$ python -q
>>> import numpy as np
>>> from numpy import linalg as LA
>>> np.set_printoptions(precision=1, suppress=True, linewidth=100, floatmode="fixed")
>>> J = np.loadtxt("w.csv", delimiter=",")
>>> J
array([[ 7.0,  8.0,  0.0],
       [ 7.0,  1.0,  0.0],
       [ 0.0,  0.0, -3.0]])
>>> gram = J.T @ J
>>> LA.matrix_rank(gram)
np.int64(3)
>>> LA.svd(J, compute_uv=False) ** 2
array([146.6,  16.4,   9.0])
>>> (J @ J.T).shape
(3, 3)
>>> print(LA.eigvalsh(gram)[::-1])
[146.6  16.4   9.0]
>>> gram
array([[98.0, 63.0,  0.0],
       [63.0, 65.0,  0.0],
       [ 0.0,  0.0,  9.0]])
>>> ev, evecs = LA.eigh(gram)
>>> print(np.unique(ev.round(6) + 0, return_counts=True)[1])
[1 1 1]
>>> LA.svd(gram, compute_uv=False)
array([146.6,  16.4,   9.0])
>>> print((ev > 1e-8).sum(), (ev < -1e-8).sum())
3 0
>>> np.abs(evecs[:, -1]).round(6).argmax()
np.int64(0)
>>> evecs @ np.diag(ev) @ evecs.T
array([[98.0, 63.0,  0.0],
       [63.0, 65.0,  0.0],
       [ 0.0,  0.0,  9.0]])
>>> np.abs(evecs[:, -1])
array([0.8, 0.6, 0.0])
>>> np.round(evecs.T @ gram @ evecs, 1) + 0
array([[  9.0,   0.0,   0.0],
       [  0.0,  16.4,   0.0],
       [  0.0,   0.0, 146.6]])
>>> ev
array([  9.0,  16.4, 146.6])
>>> print(round(LA.det(2 * J), 1), round(float(LA.det(J)), 1))
1176.0 147.0
>>> print(np.round(LA.eigvals(J).sum().real, 1))
5.0
>>> round(float(LA.det(J.T)), 1)
147.0
>>> np.einsum("ii->", J)
np.float64(5.0)
>>> LA.eigvals(J)
array([12.1, -4.1, -3.0])
>>> print(np.poly(J))
[   1.0   -5.0  -73.0 -147.0]
>>> t3 = np.stack([J, 5 * J, J[::-1]])
>>> np.einsum("bij,cij->bc", t3, t3)
array([[ 172.0,  860.0,   50.0],
       [ 860.0, 4300.0,  250.0],
       [  50.0,  250.0,  172.0]])
>>> print(LA.matrix_rank(t3.reshape(3, -1)))
2
>>> print(LA.norm(t3, axis=(1, 2)))
[13.1 65.6 13.1]
>>> print(t3.sum(axis=0))
[[ 42.0  48.0  -3.0]
 [ 49.0   7.0   0.0]
 [  7.0   8.0 -18.0]]
>>> K = np.load("case19.npy")
>>> K
array([[ 10.0,   0.0,  -5.0,   3.0],
       [  0.0,   6.0,  -3.0,   3.0],
       [  4.0,   0.0,  -2.0,   6.0],
       [  4.0,   0.0, -11.0,  15.0]])
>>> M2 = LA.inv(K)
>>> round(LA.cond(K), 1)
np.float64(9.4)
>>> round(LA.det(K) * LA.det(M2), 1)
np.float64(1.0)
>>> M2.round(1) + 0
array([[ 0.1,  0.0,  0.1, -0.1],
       [ 0.0,  0.2,  0.1, -0.1],
       [-0.1,  0.0,  0.3, -0.1],
       [-0.1,  0.0,  0.2,  0.0]])
>>> np.allclose(M2, K.T)
False
>>> print(np.round(LA.det(K) * M2, 1) + 0)
[[ 216.0    0.0  252.0 -144.0]
 [   0.0  432.0  144.0 -144.0]
 [-216.0    0.0  828.0 -288.0]
 [-216.0    0.0  540.0    0.0]]
>>> r0, r1 = K[1], K[0]
>>> r0 @ r0
np.float64(54.0)
>>> pr = (r0 @ r1) / (r0 @ r0) * r0
>>> r1 - pr
array([10.0, -2.7, -3.7,  1.7])
>>> pr
array([ 0.0,  2.7, -1.3,  1.3])
>>> vec = np.array([1, 3, 0, 0])
>>> rhs = K @ vec
>>> rhs
array([10.0, 18.0,  4.0,  4.0])
>>> print(np.round(LA.solve(K, rhs + K[:, 2]), 1) + 0)
[1.0 3.0 1.0 0.0]
>>> data = np.loadtxt("a.csv", delimiter=",")
>>> data
array([[-2.0, -5.0, -5.0],
       [ 0.0, -1.3,  0.4],
       [-0.6, -2.0,  0.0],
       [ 0.8, -0.6, -0.6],
       [ 0.4,  1.1, -1.0],
       [ 0.6,  0.1, -0.4],
       [-0.2,  1.4,  0.4],
       [ 1.2,  0.9, -0.2],
       [-0.5,  1.9,  1.4],
       [-0.1,  0.5, -1.1],
       [ 0.4,  0.0, -0.9],
       [-0.2,  1.4,  0.9],
       [-1.5,  0.1, -0.3],
       [ 0.4,  1.7,  1.5],
       [-1.0, -0.2, -0.3],
       [-0.3, -0.8,  0.1],
       [-0.9,  0.5, -0.4],
       [ 0.2, -0.2, -1.2],
       [ 0.7,  1.1,  0.0],
       [-0.1,  0.3,  0.3],
       [ 2.2,  1.0, -0.3],
       [ 0.8,  0.0,  0.5],
       [-0.5,  1.0,  0.7],
       [-0.8,  0.1, -1.2],
       [ 0.5, -0.5,  0.8],
       [ 1.6, -1.9,  1.6],
       [ 0.8, -0.9,  0.3],
       [-0.7,  0.8,  2.3],
       [-0.4, -1.1, -0.1],
       [ 1.9, -0.4, -0.4],
       [ 0.4,  1.2,  1.6]])
>>> Xc = (data - data.mean(axis=0)) / data.std(axis=0)
>>> np.argwhere(np.abs(Xc) > 2)
array([[ 0,  0],
       [ 0,  1],
       [ 0,  2],
       [20,  0]])
>>> beta = LA.lstsq(np.delete(Xc, 1, axis=1), Xc[:, 1])[0]
>>> print(np.abs(beta).argmax())
1
